% ipython --no-banner

In [1]: import numpy as np

In [2]: import numpy.linalg as la

In [3]: np.set_printoptions(suppress=True, linewidth=160)

In [4]: data = np.loadtxt("block13.csv", delimiter=",")

In [5]: print(data.round(1))
[[ 1.   0.   0.   0.   0.   0.   0.   0.   0. ]
 [ 0.   1.   0.   0.   0.   0.   0.   0.   0. ]
 [ 0.   0.   0.3  0.   0.   1.   0.   0.   0. ]
 [ 0.   0.   0.   1.   0.   0.   0.   0.   0. ]
 [ 0.   0.   0.   0.   1.   0.   0.   0.   0. ]
 [ 0.   0.  -1.   0.   0.   0.3  0.   0.   0. ]
 [ 0.   0.   0.   0.   0.   0.   1.   0.   0. ]
 [ 0.   0.   0.   0.   0.   0.   0.   1.   0. ]
 [ 0.   0.   0.   0.   0.   0.   0.   0.   1. ]]

In [6]: # 8 groups of indices that never mix

In [7]: M2 = data / la.norm(data, axis=1, keepdims=True)

In [8]: G = M2 @ M2.T

In [9]: print(np.argwhere(np.triu(np.abs(G) > 0.95, 1)))
[]

In [10]: print((G - 2 * np.eye(9)).round(6).argmax(axis=1))
[1 0 0 0 0 0 0 0 0]

In [11]: M2 = data / np.sqrt((data ** 2).mean(axis=1, keepdims=True))

In [12]: print(M2[7])
[0. 0. 0. 0. 0. 0. 0. 3. 0.]

In [13]: f = np.array([3, 3, 1, 2, -2, -2, -3, -3, -2])

In [14]: M2 = data + np.outer(f, np.eye(9)[3])

In [15]: print(la.matrix_rank(la.inv(M2) - la.inv(data), tol=1e-8))
1

In [16]: print(round(la.det(M2) / la.det(data), 1), np.round(1 + la.solve(data, f)[3], 1))
3.0 3.0
